$ ipython --no-banner

In [1]: import numpy as np

In [2]: from numpy import linalg as LA

In [3]: np.set_printoptions(precision=2, suppress=True, linewidth=200)

In [4]: K = np.loadtxt("w.csv", delimiter=",")

In [5]: print(K)
[[ 1.    0.    0.    0.  ]
 [ 0.    1.    0.    0.  ]
 [ 0.    0.   -0.09 -1.  ]
 [ 0.    0.    1.   -0.09]]

In [6]: out = LA.inv(K)

In [7]: print(round(float(LA.cond(K)), 2))
1.0

In [8]: print(np.allclose(out, K.T))
True

In [9]: A = np.array([[0, 0, 0], [-1, 2, 1], [-1, 2, -1]])

In [10]: A[2] = A[1]

In [11]: print(A)
[[ 0  0  0]
 [-1  2  1]
 [-1  2  1]]

In [12]: # null space of dimension 2

In [13]: left, s, vt = LA.svd(A)

In [14]: print(np.argmax(s[:-1] / (s[1:] + 1e-6)) + 1)
1

In [15]: out = left[:, :1] @ np.diag(s[:1]) @ vt[:1]

In [16]: print(LA.matrix_rank(A, rtol=0.05))
1

In [17]: print(np.round(LA.norm(A - out) / LA.norm(A), 2))
0.0

In [18]: print(round(float(LA.norm(A - out, 2)), 2), round(s[1], 2))
0.0 0.0

In [19]: print(np.round(np.abs(A - out).max(), 2))
0.0

In [20]: print([round(float(x), 2) for x in LA.svd(A, compute_uv=False)[:3]])
[3.46, 0.0, 0.0]

In [21]: print(LA.matrix_rank(A, rtol=0.1))
1

In [22]: print(LA.cond(A) > 100)
True

In [23]: rk = LA.matrix_rank(A)

In [24]: print(rk)
1

In [25]: N = LA.svd(A)[2][rk:].T

In [26]: print(N.shape)
(3, 2)

In [27]: print(np.round(A @ N, 2) + 0)
[[0. 0.]
 [0. 0.]
 [0. 0.]]

In [28]: print(N @ N.T)
[[ 0.83  0.33  0.17]
 [ 0.33  0.33 -0.33]
 [ 0.17 -0.33  0.83]]

In [29]: print(LA.matrix_rank(A.T @ A), LA.matrix_rank(A @ A.T))
1 1

In [30]: print([int(LA.matrix_rank(np.delete(A, i, axis=0))) for i in range(3)])
[1, 1, 1]

In [31]: rng = np.random.default_rng(205)

In [32]: z = rng.permutation(3)

In [33]: print(z)
[0 2 1]

In [34]: out = A[z][:, z]

In [35]: print(out)
[[ 0  0  0]
 [-1  1  2]
 [-1  1  2]]

In [36]: print(np.diag(out))
[0 1 2]

In [37]: print(np.allclose(out, A))
False

In [38]: print(np.trace(out))
3

In [39]: print(np.einsum("ii->", A))
3

In [40]: print(round(LA.det(A.T), 2))
0.0

In [41]: print(LA.eigvals(A))
[0. 3. 0.]

In [42]: print(round(float(LA.det(2 * A)), 2), round(LA.det(A), 2))
0.0 0.0

In [43]: print(np.poly(A))
[ 1. -3.  0.  0.]

In [44]: print(np.kron(np.eye(2, dtype=int), A))
[[ 0  0  0  0  0  0]
 [-1  2  1  0  0  0]
 [-1  2  1  0  0  0]
 [ 0  0  0  0  0  0]
 [ 0  0  0 -1  2  1]
 [ 0  0  0 -1  2  1]]

In [45]: arr = np.loadtxt("x.csv", delimiter=",")

In [46]: print(arr)
[[1. 0. 0.]
 [0. 1. 0.]
 [0. 0. 1.]]

In [47]: # splits into 3 blocks

In [48]: print(LA.matrix_rank(arr - arr[0, 0] * np.eye(3)))
0

In [49]: Q, vecs = LA.qr(K[:, :2])[0], LA.qr(K[:, 2:])[0]

In [50]: s = LA.svd(Q.T @ vecs, compute_uv=False)

In [51]: print(s)
[0. 0.]

In [52]: print(np.degrees(np.arccos(s.clip(0, 1))))
[90. 90.]

In [53]: vec = np.ones(3)

In [54]: for _ in range(6):
    ...:     vec = arr @ vec
    ...:     vec /= LA.norm(vec)
    ...:     print(round(vec @ arr @ vec, 2))
    ...: 
1.0
1.0
1.0
1.0
1.0
1.0

In [55]: print(round(float(LA.eigvalsh(arr)[-1]), 2))
1.0

In [56]: print(LA.matrix_power(arr, 100))
[[1. 0. 0.]
 [0. 1. 0.]
 [0. 0. 1.]]

In [57]: p = np.eye(3)[0]

In [58]: for _ in range(6):
    ...:     p = p @ arr
    ...:     print(p.round(2))
    ...: 
[1. 0. 0.]
[1. 0. 0.]
[1. 0. 0.]
[1. 0. 0.]
[1. 0. 0.]
[1. 0. 0.]

In [59]: print(np.sort(np.abs(LA.eigvals(arr))))
[1. 1. 1.]

In [60]: print(np.trace(arr))
3.0

In [61]: print(LA.matrix_power(arr, 4))
[[1. 0. 0.]
 [0. 1. 0.]
 [0. 0. 1.]]

In [62]: print(np.allclose(arr, arr.T))
True

In [63]: print(arr @ arr)
[[1. 0. 0.]
 [0. 1. 0.]
 [0. 0. 1.]]

In [64]: J = np.loadtxt("dump.csv", delimiter=",")

In [65]: print(J)
[[ 4. -2.  2. -1.]
 [10.  4.  5.  2.]
 [ 4. -2.  4. -2.]
 [10.  4. 10.  4.]]

In [66]: T = np.stack([J, 3 * J, J[::-1]])

In [67]: print(np.einsum("bij,cij->bc", T, T))
[[ 442. 1326.  192.]
 [1326. 3978.  576.]
 [ 192.  576.  442.]]

In [68]: print(T.shape)
(3, 4, 4)

In [69]: vec = np.array([0, 2, 3])

In [70]: target = arr @ vec

In [71]: print(target)
[0. 2. 3.]

In [72]: print(LA.solve(arr, 5 * target))
[ 0. 10. 15.]

In [73]: z = rng.permutation(4)

In [74]: out = J[:, z] * rng.choice([-1, 1], 4)

In [75]: print(out)
[[ -2.   2.  -4.   1.]
 [  4.   5. -10.  -2.]
 [ -2.   4.  -4.   2.]
 [  4.  10. -10.  -4.]]

In [76]: left, _, vt = LA.svd(J.T @ out)

In [77]: print(z)
[1 2 0 3]

In [78]: def softmax(z):
    ...:     e = np.exp(z - z.max(axis=-1, keepdims=True))
    ...:     return e / e.sum(axis=-1, keepdims=True)
    ...: 

In [79]: print(np.round(softmax(10 * out[3]), 2) + 0)
[0. 1. 0. 0.]

In [80]: print(np.round(softmax(out[3]), 2) + 0)
[0. 1. 0. 0.]

In [81]: print(softmax(out).sum(axis=1))
[1. 1. 1. 1.]

In [82]: print(np.round(softmax(out[3] + -2), 2) + 0)
[0. 1. 0. 0.]

In [83]: S = out @ out.T / np.sqrt(4)

In [84]: print(np.round(softmax(S + np.triu(np.full(S.shape, -np.inf), 1)), 2) + 0)
[[1.   0.   0.   0.  ]
 [0.   1.   0.   0.  ]
 [0.   0.98 0.02 0.  ]
 [0.   0.   0.   1.  ]]

In [85]: print(softmax(S)[3] @ out)
[  4.  10. -10.  -4.]

In [86]: print(np.round(softmax(S), 2) + 0)
[[0.   0.02 0.   0.98]
 [0.   0.   0.   1.  ]
 [0.   0.   0.   1.  ]
 [0.   0.   0.   1.  ]]

In [87]: print(J - J[0])
[[ 0.  0.  0.  0.]
 [ 6.  6.  3.  3.]
 [ 0.  0.  2. -1.]
 [ 6.  6.  8.  5.]]

In [88]: print(LA.matrix_rank(J))
4

In [89]: print(J.mean(axis=0))
[7.   1.   5.25 0.75]

In [90]: print(np.abs(J).max())
10.0

In [91]: print(J.sum(axis=1))
[ 3. 21.  4. 28.]

In [92]: np.zeros(4, 4)
---------------------------------------------------------------------------
TypeError                                 Traceback (most recent call last)
Cell In[92], line 1
----> 1 np.zeros(4, 4)

TypeError: Cannot interpret '4' as a data type

In [93]: print(J.sum(axis=0))
[28.  4. 21.  3.]

In [94]: X = np.array([[1, 0, 0], [3, 1, 0], [7, 2, 1]])

In [95]: left, s, vt = LA.svd(A)

In [96]: vecs = vt[:(s > 1e-8).sum()]

In [97]: vec = A[2] + 2 * A[0] + rng.integers(2) * np.eye(3)[2]

In [98]: print(vec)
[-1.  2.  1.]

In [99]: print(np.allclose(vecs.T @ vecs @ vec, vec))
True

In [100]: print(np.diag(vecs.T @ vecs))
[0.17 0.67 0.17]

In [101]: print(np.round(LA.norm(vec - vecs.T @ vecs @ vec), 2))
0.0

In [102]: F = np.array([[-2.78, -1.5, -1.64],
     ...:     [1.26, 1.41, -1.83],
     ...:     [1.51, -2.77, 2.3],
     ...:     [-0.39, 3.93, 0.67],
     ...:     [-1.34, 0.08, 3.86],
     ...:     [-0.72, 2.92, -5.63],
     ...:     [-1.51, 1.05, 4.2],
     ...:     [-2.06, -1.12, -3.68],
     ...:     [-0.1, -0.77, -0.06],
     ...:     [-0.58, 2.3, -4.64],
     ...:     [-0.1, -2.67, -2.19],
     ...:     [-1.05, -1.67, -1.85],
     ...:     [0.52, -1.36, -6.04],
     ...:     [2.3, 1.83, -6.01],
     ...:     [0.02, 0.47, 3.9],
     ...:     [0.22, 0.37, 0.78],
     ...:     [0.9, -1.27, 10.29],
     ...:     [-2.48, 0.86, -5.62],
     ...:     [-0.41, -1.04, 3.15],
     ...:     [-0.99, 0.58, 7.24],
     ...:     [0.25, -4.39, -2.08]])

In [103]: Xs = F - F.mean(axis=0)

In [104]: vecs = LA.svd(Xs)[2][:1]

In [105]: out = Xs - Xs @ vecs.T @ vecs

In [106]: print(np.round(np.diag(vecs.T @ vecs), 2) + 0)
[0. 0. 1.]

In [107]: print(round(float(LA.norm(out) / LA.norm(Xs)), 2))
0.47

In [108]: print(LA.norm(out, axis=1).round(6).argmax())
20

In [109]: out = F / np.sqrt((F ** 2).mean(axis=1, keepdims=True))

In [110]: print(out[7])
[-0.82 -0.44 -1.46]

In [111]: print(LA.matrix_rank(F - F.mean(axis=1, keepdims=True)))
2

In [112]: proj = F @ LA.solve(F.T @ F, F.T)

In [113]: print(round(float(np.trace(proj)), 2))
3.0

In [114]: print(np.round(LA.eigvalsh(proj), 2) + 0)
[0. 0. 0. 0. 0. 0. 0. 0. 0. 0. 0. 0. 0. 0. 0. 0. 0. 0. 1. 1. 1.]

In [115]: print(LA.matrix_rank(np.eye(21) - proj))
18

In [116]: mat = np.array([[1, 0, 0],
     ...:     [0, 0, 0],
     ...:     [0, 0, 8],
     ...:     [0, 0, 0],
     ...:     [0, 0, 8],
     ...:     [0, 0, 0],
     ...:     [0, 0, 0],
     ...:     [0, 0, 3],
     ...:     [0, 0, 8],
     ...:     [1, 0, 0],
     ...:     [0, 0, 3],
     ...:     [0, 0, 3],
     ...:     [0, 0, 0],
     ...:     [0, 0, 8]])

In [117]: print(mat)
[[1 0 0]
 [0 0 0]
 [0 0 8]
 [0 0 0]
 [0 0 8]
 [0 0 0]
 [0 0 0]
 [0 0 3]
 [0 0 8]
 [1 0 0]
 [0 0 3]
 [0 0 3]
 [0 0 0]
 [0 0 8]]

In [118]: vec = np.array([1, 3, 0])

In [119]: h1 = np.maximum(mat @ vec, 0)

In [120]: print(np.maximum(mat @ vec, 0) - np.maximum(-mat @ vec, 0))
[1 0 0 0 0 0 0 0 0 1 0 0 0 0]

In [121]: print(h1)
[1 0 0 0 0 0 0 0 0 1 0 0 0 0]
